% python3 -q
>>> import numpy as np
>>> np.set_printoptions(precision=3, suppress=True, linewidth=140)
>>> def rd(a):
...     return np.round(a, 3) + 0
... 
>>> arr = np.loadtxt("data.csv", delimiter=",")
>>> arr
array([[-20.,   3.,   1.,   0.],
       [ -1., -21.,   2.,  -3.],
       [ -1.,   2.,   1.,   2.],
       [  1.,  -1.,   2.,  60.]])
>>> proj = np.triu(np.array([[2, 3, 3, 3], [1, 1, 3, 1], [0, 3, 2, 0], [1, 3, 1, 3]]), 1) + np.eye(4)
>>> M2 = proj @ arr @ np.linalg.inv(proj)
>>> rd(np.poly(M2))
array([     1.,    -20.,  -2028., -23412.,  27048.])
>>> print(np.linalg.matrix_rank(M2))
4
>>> M2
array([[-23.,  12.,  49., 234.],
       [ -3.,  -7.,  37.,  79.],
       [ -1.,   5., -11.,   0.],
       [  1.,  -4.,  11.,  61.]])
>>> rd(np.abs(np.linalg.svd(arr)[2][-1]))
array([0.067, 0.092, 0.993, 0.033])
>>> round(np.log10(np.linalg.cond(arr)))
2
>>> f = np.array([8, 5, 9, 5])
>>> M2 = arr + np.outer(f, np.eye(4)[1])
>>> np.linalg.matrix_rank(np.linalg.inv(M2) - np.linalg.inv(arr), tol=1e-8)
np.int64(1)
>>> print(np.linalg.matrix_rank(M2 - arr))
1
>>> F = np.load("w.npy")
>>> F
array([[7, 4, 8, 3, 8, 5, 0, 8, 9],
       [6, 0, 3, 1, 2, 4, 8, 4, 1],
       [4, 8, 9, 7, 7, 3, 7, 6, 4],
       [8, 1, 8, 0, 5, 9, 1, 2, 7],
       [8, 5, 2, 1, 6, 5, 8, 1, 2],
       [5, 4, 4, 4, 4, 0, 1, 3, 6],
       [6, 1, 5, 6, 7, 1, 2, 0, 9],
       [0, 4, 8, 1, 2, 8, 1, 1, 0],
       [3, 5, 4, 6, 1, 1, 7, 1, 0]])
>>> M2 = np.array([[-2, -2, 0],
...     [2, 0, 2],
...     [-1, -1, 3],
...     [1, 3, 3],
...     [-2, -1, 2],
...     [-3, 1, -1],
...     [0, -2, -3],
...     [1, 2, -1],
...     [2, -2, -2]])
>>> np.einsum("ij,ij->i", F, F)
array([372, 147, 369, 289, 224, 135, 233, 151, 138])
>>> np.einsum("ik,kj->ij", F, M2)
array([[-16, -18,  26],
       [-24, -20, -18],
       [ -3, -10,  40],
       [-43, -32,   8],
       [-29, -34,  -3],
       [  5, -14,  22],
       [ -8, -27,  24],
       [-26,   1,  27],
       [  2,  -4,  19]])
>>> M2 = F[0, 0] * F[1:] - np.outer(F[1:, 0], F[0])
>>> M2
array([[  0, -24, -27, -11, -34,  -2,  56, -20, -47],
       [  0,  40,  31,  37,  17,   1,  49,  10,  -8],
       [  0, -25,  -8, -24, -29,  23,   7, -50, -23],
       [  0,   3, -50, -17, -22,  -5,  56, -57, -58],
       [  0,   8, -12,  13, -12, -25,   7, -19,  -3],
       [  0, -17, -13,  24,   1, -23,  14, -48,   9],
       [  0,  28,  56,   7,  14,  56,   7,   7,   0],
       [  0,  23,   4,  33, -17,  -8,  49, -17, -27]])
>>> rd(F[:, 0] / F[0, 0])
array([1.   , 0.857, 0.571, 1.143, 1.143, 0.714, 0.857, 0.   , 0.429])
>>> f = np.array([5, 5, 5, 4, 2, 1, 1, 9, 6])
>>> M2 = F + np.outer(f, np.eye(9)[6])
>>> M2
array([[ 7.,  4.,  8.,  3.,  8.,  5.,  5.,  8.,  9.],
       [ 6.,  0.,  3.,  1.,  2.,  4., 13.,  4.,  1.],
       [ 4.,  8.,  9.,  7.,  7.,  3., 12.,  6.,  4.],
       [ 8.,  1.,  8.,  0.,  5.,  9.,  5.,  2.,  7.],
       [ 8.,  5.,  2.,  1.,  6.,  5., 10.,  1.,  2.],
       [ 5.,  4.,  4.,  4.,  4.,  0.,  2.,  3.,  6.],
       [ 6.,  1.,  5.,  6.,  7.,  1.,  3.,  0.,  9.],
       [ 0.,  4.,  8.,  1.,  2.,  8., 10.,  1.,  0.],
       [ 3.,  5.,  4.,  6.,  1.,  1., 13.,  1.,  0.]])
>>> np.linalg.matrix_rank(M2 - F)
np.int64(1)
>>> rd(np.linalg.det(M2) / np.linalg.det(F)), rd(1 + np.linalg.solve(F, f)[6])
(np.float64(4.814), np.float64(4.814))
